$ python3 -q
>>> import numpy as np
>>> np.set_printoptions(precision=2, suppress=True, linewidth=120)
>>> feats = np.load("data.npy")
>>> feats
array([[-2, -1, -4,  2, -2,  0],
       [-2, -1, -4,  2, -2,  0],
       [-2, -1, -4,  2, -2,  0],
       [-2, -1, -4,  2, -2,  0],
       [-3, -2, -5,  1, -3, -1]])
>>> np.argsort(-np.linalg.norm(feats, axis=0).round(6), kind="stable")[:3]
array([2, 0, 4])
>>> round(np.linalg.norm(feats, 2) / np.linalg.norm(feats), 2)
np.float64(0.99)
>>> mat = np.load("layer8.npy")
>>> mat
array([[11,  5,  4, 10,  6],
       [ 5,  7,  2,  7,  4],
       [ 4,  2,  9,  8,  9],
       [10,  7,  8, 18, 12],
       [ 6,  4,  9, 12, 11]])
>>> evals, V = np.linalg.eigh(mat)
>>> round(evals.sum(), 2), np.trace(mat)
(np.float64(56.0), np.int64(56))
>>> np.round(V.T @ mat @ V, 2) + 0
array([[ 0.3 ,  0.  ,  0.  ,  0.  ,  0.  ],
       [ 0.  ,  2.58,  0.  ,  0.  ,  0.  ],
       [ 0.  ,  0.  ,  3.77,  0.  ,  0.  ],
       [ 0.  ,  0.  ,  0.  ,  8.44,  0.  ],
       [ 0.  ,  0.  ,  0.  ,  0.  , 40.91]])
>>> V @ np.diag(evals) @ V.T
array([[11.,  5.,  4., 10.,  6.],
       [ 5.,  7.,  2.,  7.,  4.],
       [ 4.,  2.,  9.,  8.,  9.],
       [10.,  7.,  8., 18., 12.],
       [ 6.,  4.,  9., 12., 11.]])
>>> Lm = np.linalg.cholesky(mat)
>>> round(np.prod(np.diag(Lm)) ** 2, 2), np.round(np.linalg.det(mat), 2)
(np.float64(1022.0), np.float64(1022.0))
>>> np.linalg.eigvalsh(mat).min() > 0
np.True_
>>> Lm @ Lm.T
array([[11.,  5.,  4., 10.,  6.],
       [ 5.,  7.,  2.,  7.,  4.],
       [ 4.,  2.,  9.,  8.,  9.],
       [10.,  7.,  8., 18., 12.],
       [ 6.,  4.,  9., 12., 11.]])
>>> mat / np.sqrt(np.outer(np.diag(mat), np.diag(mat)))
array([[1.  , 0.57, 0.4 , 0.71, 0.55],
       [0.57, 1.  , 0.25, 0.62, 0.46],
       [0.4 , 0.25, 1.  , 0.63, 0.9 ],
       [0.71, 0.62, 0.63, 1.  , 0.85],
       [0.55, 0.46, 0.9 , 0.85, 1.  ]])
>>> evals, V = np.linalg.eigh(mat)
>>> vec = np.array([5, 1, 2, 2, 8])
>>> (np.sign(V[:, -1].round(6)) == np.sign(V[0, -1].round(6))).astype(int)
array([1, 1, 1, 1, 1])
>>> np.abs(mat).sum(axis=1).max(), round(np.abs(evals).max(), 2)
(np.int64(55), np.float64(40.91))
>>> print(vec @ mat @ vec)
2740
>>> round(np.linalg.norm(mat) ** 2 / np.linalg.norm(mat, 2) ** 2, 2)
np.float64(1.06)
>>> round(float(np.linalg.norm(mat, 2)), 2)
40.91
>>> round(float(np.linalg.norm(mat, 1)), 2), round(np.linalg.norm(mat, np.inf), 2)
(55.0, np.float64(55.0))
>>> np.round(np.linalg.norm(mat[2], 1), 2), np.round(np.linalg.norm(mat[2], np.inf), 2)
(np.float64(32.0), np.float64(9.0))
>>> round(float(np.linalg.norm(mat[2] - mat[1])), 2)
10.05
>>> print(mat[2] @ mat[1])
144
